$ python -q
>>> import numpy as np
>>> from numpy import linalg as LA
>>> np.set_printoptions(precision=3, suppress=True, linewidth=140, sign=" ")
>>> rnd = lambda a: np.round(a, 3) + 0
>>> data = np.load("mat.npy")
>>> data
array([[ 0,  3, -2,  0,  5, -3,  0,  5,  0, -1],
       [ 0,  0, -5,  3, -5,  5,  2, -4,  2, -4],
       [ 0,  0,  0,  5, -2, -2,  3, -1, -5,  2],
       [ 0,  0,  0,  0,  4, -5, -2,  1,  5,  4],
       [ 0,  0,  0,  0,  0, -1,  1,  2,  4,  4],
       [ 0,  0,  0,  0,  0,  0, -4, -2,  5, -5],
       [ 0,  0,  0,  0,  0,  0,  0,  2, -1,  5],
       [ 0,  0,  0,  0,  0,  0,  0,  0,  1, -5],
       [ 0,  0,  0,  0,  0,  0,  0,  0,  0,  5],
       [ 0,  0,  0,  0,  0,  0,  0,  0,  0,  0]])
>>> U, sigma, Vt = LA.svd(data, full_matrices=False)
>>> rnd(np.abs(Vt[0]))
array([ 0.   ,  0.061,  0.171,  0.13 ,  0.438,  0.442,  0.072,  0.399,  0.034,  0.631])
>>> np.abs(U[:, 0]).round(6).argmax()
np.int64(1)
>>> rnd(np.sqrt((sigma ** 2).sum())), rnd(LA.norm(data))
(np.float64(23.345), np.float64(23.345))
>>> rnd(sigma / sigma[0])
array([ 1.   ,  0.806,  0.569,  0.435,  0.358,  0.185,  0.12 ,  0.042,  0.004,  0.   ])
>>> rnd(U.T @ data @ Vt.T)
array([[ 15.255,   0.   ,   0.   ,   0.   ,   0.   ,   0.   ,   0.   ,   0.   ,   0.   ,   0.   ],
       [  0.   ,  12.3  ,   0.   ,   0.   ,   0.   ,   0.   ,   0.   ,   0.   ,   0.   ,   0.   ],
       [  0.   ,   0.   ,   8.678,   0.   ,   0.   ,   0.   ,   0.   ,   0.   ,   0.   ,   0.   ],
       [  0.   ,   0.   ,   0.   ,   6.643,   0.   ,   0.   ,   0.   ,   0.   ,   0.   ,   0.   ],
       [  0.   ,   0.   ,   0.   ,   0.   ,   5.46 ,   0.   ,   0.   ,   0.   ,   0.   ,   0.   ],
       [  0.   ,   0.   ,   0.   ,   0.   ,   0.   ,   2.824,   0.   ,   0.   ,   0.   ,   0.   ],
       [  0.   ,   0.   ,   0.   ,   0.   ,   0.   ,   0.   ,   1.829,   0.   ,   0.   ,   0.   ],
       [  0.   ,   0.   ,   0.   ,   0.   ,   0.   ,   0.   ,   0.   ,   0.636,   0.   ,   0.   ],
       [  0.   ,   0.   ,   0.   ,   0.   ,   0.   ,   0.   ,   0.   ,   0.   ,   0.062,   0.   ],
       [  0.   ,   0.   ,   0.   ,   0.   ,   0.   ,   0.   ,   0.   ,   0.   ,   0.   ,   0.   ]])
>>> np.allclose(U * sigma @ Vt, data)
True
>>> rnd(sigma)
array([ 15.255,  12.3  ,   8.678,   6.643,   5.46 ,   2.824,   1.829,   0.636,   0.062,   0.   ])
>>> rnd(Vt @ Vt.T)
array([[ 1.,  0.,  0.,  0.,  0.,  0.,  0.,  0.,  0.,  0.],
       [ 0.,  1.,  0.,  0.,  0.,  0.,  0.,  0.,  0.,  0.],
       [ 0.,  0.,  1.,  0.,  0.,  0.,  0.,  0.,  0.,  0.],
       [ 0.,  0.,  0.,  1.,  0.,  0.,  0.,  0.,  0.,  0.],
       [ 0.,  0.,  0.,  0.,  1.,  0.,  0.,  0.,  0.,  0.],
       [ 0.,  0.,  0.,  0.,  0.,  1.,  0.,  0.,  0.,  0.],
       [ 0.,  0.,  0.,  0.,  0.,  0.,  1.,  0.,  0.,  0.],
       [ 0.,  0.,  0.,  0.,  0.,  0.,  0.,  1.,  0.,  0.],
       [ 0.,  0.,  0.,  0.,  0.,  0.,  0.,  0.,  1.,  0.],
       [ 0.,  0.,  0.,  0.,  0.,  0.,  0.,  0.,  0.,  1.]])
